$ python -q
>>> import numpy as np
>>> from numpy import linalg as LA
>>> np.set_printoptions(precision=2, suppress=True, linewidth=140)
>>> M = np.array([[-1.0, 2.0, 0.0, 0.0],
...     [2.0, -2.0, 2.0, 0.0],
...     [0.0, 2.0, -4.0, 2.0],
...     [0.0, 0.0, 2.0, -4.0]])
>>> def softmax(z):
...     e = np.exp(z - z.max(axis=-1, keepdims=True))
...     return e / e.sum(axis=-1, keepdims=True)
... 
>>> softmax(M).sum(axis=1)
array([1., 1., 1., 1.])
>>> np.round(softmax(10 * M[2]), 2) + 0
array([0. , 0.5, 0. , 0.5])
>>> np.round(softmax(M[2]), 2) + 0
array([0.06, 0.47, 0.  , 0.47])
>>> S = M @ M.T / np.sqrt(4)
>>> np.round(softmax(S)[2] @ M, 2) + 0
array([ 0.,  2., -4.,  2.])
>>> softmax(S).round(6).argmax(axis=1)
array([0, 1, 2, 3])
>>> K = np.load("sample15.npy")
>>> K
array([[ -1,  -3,   4],
       [ -9,  -3,  -4],
       [-13,   6, -11],
       [-12,   5,  -9],
       [-13,  11, -10],
       [-16,  16,  -6],
       [-24,  17, -10],
       [-32,   8,  -6],
       [-26,   8,  -6],
       [-35,  11,  -8],
       [-42,  12,  -6],
       [-36,  20,  -9],
       [-43,  19, -12],
       [-47,  11,  -4],
       [-56,  16,  -4],
       [-61,  19,  -8],
       [-66,  26, -13]])
>>> cen = (K - K.mean(axis=0)) / K.std(axis=0)
>>> cen.std(axis=0)
array([1., 1., 1.])
>>> c = LA.lstsq(np.delete(cen, 1, axis=1), cen[:, 1])[0]
>>> round(float(1 - np.var(cen[:, 1] - np.delete(cen, 1, axis=1) @ c)), 2)
0.76
>>> np.abs(c).argmax()
np.int64(0)
>>> vec = np.array([0, -2, -2])
>>> rhs = K @ vec
>>> c, lr = np.zeros(3), 1 / LA.norm(K, 2) ** 2
>>> for i in range(10):
...     c -= lr * K.T @ (K @ c - rhs)
...     if i % 2 == 0: print(i, round(LA.norm(K @ c - rhs), 2))
... 
0 33.03
2 32.68
4 32.33
6 31.99
8 31.65
>>> c
array([ 0.28, -0.21, -0.04])
>>> q, Rm = LA.qr(K)
>>> np.allclose(Rm.T @ Rm, K.T @ K)
True
>>> q.shape, Rm.shape
((17, 3), (3, 3))
>>> round(abs(Rm[0, 0]), 2), round(LA.norm(K[:, 0]), 2)
(np.float64(150.51), np.float64(150.51))
>>> vec = np.array([1, 0, 4])
>>> rhs = K @ vec
>>> np.round(LA.solve(K.T @ K, K.T @ rhs), 2) + 0
array([1., 0., 4.])
>>> rng = np.random.default_rng(551)
>>> rhs = rhs + 0.05 * rng.normal(size=17)
>>> rhs
array([  14.97,  -24.95,  -57.03,  -47.98,  -53.01,  -40.  ,  -64.03,  -56.  ,  -49.96,  -66.95,  -65.98,  -71.96,  -90.94,  -62.93,
        -72.01,  -92.96, -117.94])
>>> c, *_ = LA.lstsq(K, rhs)
>>> c.round()
array([ 1., -0.,  4.])
>>> cen = K - K.mean(axis=0)
>>> left, sig, vt = LA.svd(cen, full_matrices=False)
>>> sig
array([81.6 , 21.98, 10.11])
>>> sig ** 2 / (sig ** 2).sum()
array([0.92, 0.07, 0.01])
>>> np.round(cen.mean(axis=0), 2) + 0
array([0., 0., 0.])
>>> round((sig ** 2).sum() ** 2 / (sig ** 4).sum(), 2)
np.float64(1.18)
>>> E = np.loadtxt("dump.csv", delimiter=",")
>>> E
array([[-0.7 ,  1.  , -0.1 , -2.  , -1.3 ,  0.9 ,  0.4 ,  1.2 , -1.6 ,  0.3 ,  1.8 ,  1.  , -0.1 ],
       [ 0.6 ,  1.1 , -0.3 , -0.5 ,  0.  , -0.4 , -0.6 ,  0.5 ,  0.6 ,  0.2 ,  0.5 ,  1.2 ,  0.2 ],
       [ 0.36,  1.61,  0.38,  1.81,  0.23,  0.86, -1.07,  2.67, -0.69, -0.71, -0.39,  0.76, -0.61],
       [ 0.3 ,  1.7 ,  0.4 ,  1.8 ,  0.2 ,  0.8 , -1.  ,  2.6 , -0.7 , -0.7 , -0.3 ,  0.8 , -0.6 ],
       [ 1.1 , -0.5 , -0.4 ,  1.2 , -1.5 , -1.8 , -0.6 , -0.1 ,  0.8 , -0.9 , -0.1 , -0.1 , -0.5 ]])
>>> LA.matrix_rank(E)
np.int64(5)
>>> E.sum(axis=0)
array([ 1.66,  4.91, -0.02,  2.31, -2.37,  0.36, -2.87,  6.87, -1.59, -1.81,  1.51,  3.66, -1.61])
>>> np.count_nonzero(E)
np.int64(64)
>>> np.unravel_index(np.abs(E).argmax(), E.shape)
(np.int64(2), np.int64(7))
>>> round(LA.norm(E), 2)
np.float64(8.13)
>>> E.shape
(5, 13)
